% python3 -q
>>> import numpy as np
>>> from numpy import linalg as LA
>>> np.set_printoptions(suppress=True, linewidth=160)
>>> tidy = lambda a: np.round(a, 1) + 0
>>> E = np.loadtxt("case10.csv", delimiter=",")
>>> tidy(E)
array([[ 1. ,  0. ,  0. ,  0. ],
       [ 0. ,  1. ,  0. ,  0. ],
       [ 0. ,  0. ,  1. , -0.3],
       [ 0. ,  0. ,  0.3,  1. ]])
>>> tidy(LA.pinv(E))
array([[ 1. ,  0. ,  0. ,  0. ],
       [ 0. ,  1. ,  0. ,  0. ],
       [ 0. ,  0. ,  1. ,  0.3],
       [ 0. ,  0. , -0.3,  1. ]])
>>> print(tidy(LA.norm(E, axis=0)))
[1. 1. 1. 1.]
>>> tidy(LA.svd(E, compute_uv=False))
array([1., 1., 1., 1.])
>>> np.allclose(E, E.T)
False
>>> tidy(LA.matrix_power(E, 3))
array([[ 1. ,  0. ,  0. ,  0. ],
       [ 0. ,  1. ,  0. ,  0. ],
       [ 0. ,  0. ,  0.7, -0.7],
       [ 0. ,  0. ,  0.7,  0.7]])
>>> tidy((E - E.T) / 2)
array([[ 0. ,  0. ,  0. ,  0. ],
       [ 0. ,  0. ,  0. ,  0. ],
       [ 0. ,  0. ,  0. , -0.3],
       [ 0. ,  0. ,  0.3,  0. ]])
>>> tidy(np.abs(LA.eigvals(E)).max())
np.float64(1.0)
>>> tidy(LA.det(E))
np.float64(1.0)
>>> tidy(LA.norm(E, 2))
np.float64(1.0)
>>> E[0] @ E[3]
np.float64(0.0)
>>> tidy(LA.norm(E[0] - E[3]))
np.float64(1.4)
>>> LA.norm(E, axis=1).argmax()
np.int64(0)
>>> r0 = np.array([2, 0])
>>> print(np.polyval(r0, E[0]))
[2. 0. 0. 0.]
>>> q = E.astype(float).copy()
>>> for j in range(4):
...     q[:, j] -= q[:, :j] @ (q[:, :j].T @ q[:, j])
...     q[:, j] /= LA.norm(q[:, j])
... 
>>> tidy(q.T @ q)
array([[1., 0., 0., 0.],
       [0., 1., 0., 0.],
       [0., 0., 1., 0.],
       [0., 0., 0., 1.]])
>>> tidy(q.T @ E)
array([[1., 0., 0., 0.],
       [0., 1., 0., 0.],
       [0., 0., 1., 0.],
       [0., 0., 0., 1.]])
>>> tidy(q)
array([[ 1. ,  0. ,  0. ,  0. ],
       [ 0. ,  1. ,  0. ,  0. ],
       [ 0. ,  0. ,  1. , -0.3],
       [ 0. ,  0. ,  0.3,  1. ]])
>>> K = np.array([[-0.7, -0.5, 0.3, 1.3, 0.0],
...     [0.5, -0.9, 1.3, 1.6, -0.2],
...     [0.2, -0.4, 0.9, -0.2, -1.5],
...     [0.1, 0.2, -0.6, 0.9, -1.4],
...     [-1.5, 0.8, 0.0, -0.4, -2.5],
...     [1.1, 1.4, 0.9, 0.6, 0.1],
...     [-1.2, 1.1, 2.3, 0.4, 0.4]])
>>> K
array([[-0.7, -0.5,  0.3,  1.3,  0. ],
       [ 0.5, -0.9,  1.3,  1.6, -0.2],
       [ 0.2, -0.4,  0.9, -0.2, -1.5],
       [ 0.1,  0.2, -0.6,  0.9, -1.4],
       [-1.5,  0.8,  0. , -0.4, -2.5],
       [ 1.1,  1.4,  0.9,  0.6,  0.1],
       [-1.2,  1.1,  2.3,  0.4,  0.4]])
>>> rng = np.random.default_rng(4)
>>> M2 = K + rng.integers(-2, 3, (7, 4)) @ rng.integers(-2, 3, (4, 5))
>>> print(tidy(M2))
[[ 5.3  3.5  4.3  2.3 -3. ]
 [ 4.5  7.1  5.3  5.6  1.8]
 [ 0.2 -0.4  2.9  0.8 -1.5]
 [ 2.1  4.2  3.4  3.9 -0.4]
 [ 4.5  1.8  7.  -2.4 -5.5]
 [ 3.1 -2.6  4.9 -0.4 -4.9]
 [ 4.8  2.1  9.3 -5.6  0.4]]
>>> print(tidy(LA.svd(M2 - K, compute_uv=False)))
[18.3 12.   6.1  3.4  0. ]
>>> tidy(M2 - K)
array([[ 6.,  4.,  4.,  1., -3.],
       [ 4.,  8.,  4.,  4.,  2.],
       [ 0.,  0.,  2.,  1.,  0.],
       [ 2.,  4.,  4.,  3.,  1.],
       [ 6.,  1.,  7., -2., -3.],
       [ 2., -4.,  4., -1., -5.],
       [ 6.,  1.,  7., -6.,  0.]])
>>> M2 = np.c_[K[:, :4] @ np.array([[0, 3, 4, 3], [3, 4, 2, 2], [5, 5, 5, 5], [4, 0, 5, 0]]), np.array([-9, -5, -7, -2, 9, -9, 7])]
>>> tidy(M2)
array([[ 5.2, -2.6,  4.2, -1.6, -9. ],
       [10.2,  4.4, 14.7,  6.2, -5. ],
       [ 2.5,  3.5,  3.5,  4.3, -7. ],
       [ 1.2, -1.9,  2.3, -2.3, -2. ],
       [ 0.8, -1.3, -6.4, -2.9,  9. ],
       [11.1, 13.4, 14.7, 10.6, -9. ],
       [16.4, 12.3, 10.9, 10.1,  7. ]])
>>> tidy(LA.norm(M2 - K @ LA.lstsq(K, M2)[0], axis=0))
array([ 0. ,  0. ,  0. ,  0. , 10.7])
>>> r0 = np.array([1, 0, 3])
>>> tidy(np.correlate(K[5], K[3], "full"))
array([-1.5, -1. , -0.7, -0.6,  0.2,  0.1,  0.2,  0.1,  0. ])
>>> q, r_ = LA.qr(K)
>>> np.allclose(r_.T @ r_, K.T @ K)
True
>>> tidy(np.trace(q @ q.T))
np.float64(5.0)
>>> tidy(q @ r_)
array([[-0.7, -0.5,  0.3,  1.3,  0. ],
       [ 0.5, -0.9,  1.3,  1.6, -0.2],
       [ 0.2, -0.4,  0.9, -0.2, -1.5],
       [ 0.1,  0.2, -0.6,  0.9, -1.4],
       [-1.5,  0.8,  0. , -0.4, -2.5],
       [ 1.1,  1.4,  0.9,  0.6,  0.1],
       [-1.2,  1.1,  2.3,  0.4,  0.4]])
>>> mat = np.array([[0, 2, -1, -3, -2, 2, 3],
...     [3, -3, 2, 1, 0, 2, -2],
...     [-3, -2, -3, -2, -2, 0, 1],
...     [-1, 1, 2, 3, 1, 0, 0],
...     [1, 1, 2, -3, -1, -2, 2],
...     [-2, -1, -1, -3, -2, -1, -1],
...     [-1, 1, 3, -3, 1, -2, -3]])
>>> mat
array([[ 0,  2, -1, -3, -2,  2,  3],
       [ 3, -3,  2,  1,  0,  2, -2],
       [-3, -2, -3, -2, -2,  0,  1],
       [-1,  1,  2,  3,  1,  0,  0],
       [ 1,  1,  2, -3, -1, -2,  2],
       [-2, -1, -1, -3, -2, -1, -1],
       [-1,  1,  3, -3,  1, -2, -3]])
>>> q, r_ = LA.qr(mat)
>>> q.shape, r_.shape
((7, 7), (7, 7))
>>> tidy(q @ r_)
array([[ 0.,  2., -1., -3., -2.,  2.,  3.],
       [ 3., -3.,  2.,  1.,  0.,  2., -2.],
       [-3., -2., -3., -2., -2.,  0.,  1.],
       [-1.,  1.,  2.,  3.,  1.,  0.,  0.],
       [ 1.,  1.,  2., -3., -1., -2.,  2.],
       [-2., -1., -1., -3., -2., -1., -1.],
       [-1.,  1.,  3., -3.,  1., -2., -3.]])
>>> tidy(np.abs(np.diag(r_)))
array([5. , 4.6, 4.7, 6.6, 1.8, 2.6, 1.9])
